In [1]: import numpy as np

In [2]: np.set_printoptions(precision=3, suppress=True, linewidth=160)

In [3]: X = np.load("dump.npy")

In [4]: X
Out[4]: 
array([[  0.4,   1.1,   1. ,  -0.2,   0.7,   0. ,   2.1,   0.1,   1.7,   0.7,   1. ,   0.9,  -1.9,  -1.7,   0. ,   0.9],
       [ -0.3,   1. ,  -0.5,   0. ,   0.3,  -3. ,   0.5,  -0.5,   0.5,   0.1,   0.7,  -0.8,   0.9,   1.3,   1.4,   0.1],
       [ -3.2,   0.6,   0.1,   1.2,   0.4,  12. ,  -0.2,   0.1,   2.2,   0. ,  -1.6,   0. ,   0.8,   0.5,  -0.5,   1.2],
       [ -1.1,   0.1,   0.6,   0.6,   0. ,   7. ,   0.8,   0.1,  -1.2,   0. ,  -0.7,   0.6,  -0.5,   0.4,  -2.5,   0.4],
       [  0.8,  -1.4,  -1.6,  -0.7,  -0.2,   6. ,   0.5,   0.7,   1.9,  -1.3,   0.8,   0.4,   2.1,  -1.4,  -0.6,   0.5],
       [  1.4,   0.4,  -1.5,   2. ,   0.4,  -5. ,  -0.1,   1.8,   1.8,   0.4,   1.8,  -0.1,  -2.1,   1.9,  -1. ,  -0.3],
       [ -0.9,  -1.1,   0. ,   1.5,  -1.2,  29. ,   0.2,  -0.3,   1.9,  -1.4,  -0.5,  -1.6,  -0.7,  -0.3,   0.9,   0.1],
       [  0.2,   1.9,   0.3,   0.7,  -1.5,  -9. ,   0.8,   2.2,   0.1,   0.3,   2. ,   0.3,  -0.6,   0.1,  -0.1,  -0.2],
       [ -2.5,  -1.4,   0.2,   0.9,  -0.6, -13. ,   0.1,   1.6,   0.6,   0.5,   0.7,  -0.2,   0. ,   0.1,   0.4,   1.5],
       [ -0.5,  -0.5,  -0.8,   0.6,   0.5,   6. ,  -0.1,  -0.8,  -1.4,  -0.5,   2. ,  -1. ,  -0.1,   0.2,   0.1,  -0.6]])

In [5]: u = np.array([3, 1, 1])

In [6]: print(np.convolve(X[3], u))
[-3.3 -0.8  0.8  2.5  1.2 21.6  9.4  8.1 -2.7 -1.1 -3.3  1.1 -1.6  1.3 -7.6 -0.9 -2.1  0.4]

In [7]: np.polyval(u, X[3])
Out[7]: array([  3.53,   1.13,   2.68,   2.68,   1.  , 155.  ,   3.72,   1.13,   4.12,   1.  ,   1.77,   2.68,   1.25,   1.88,  17.25,   1.88])

In [8]: print(np.cross(X[3, :3], X[4, :3]))
[ 0.68 -1.28  1.46]
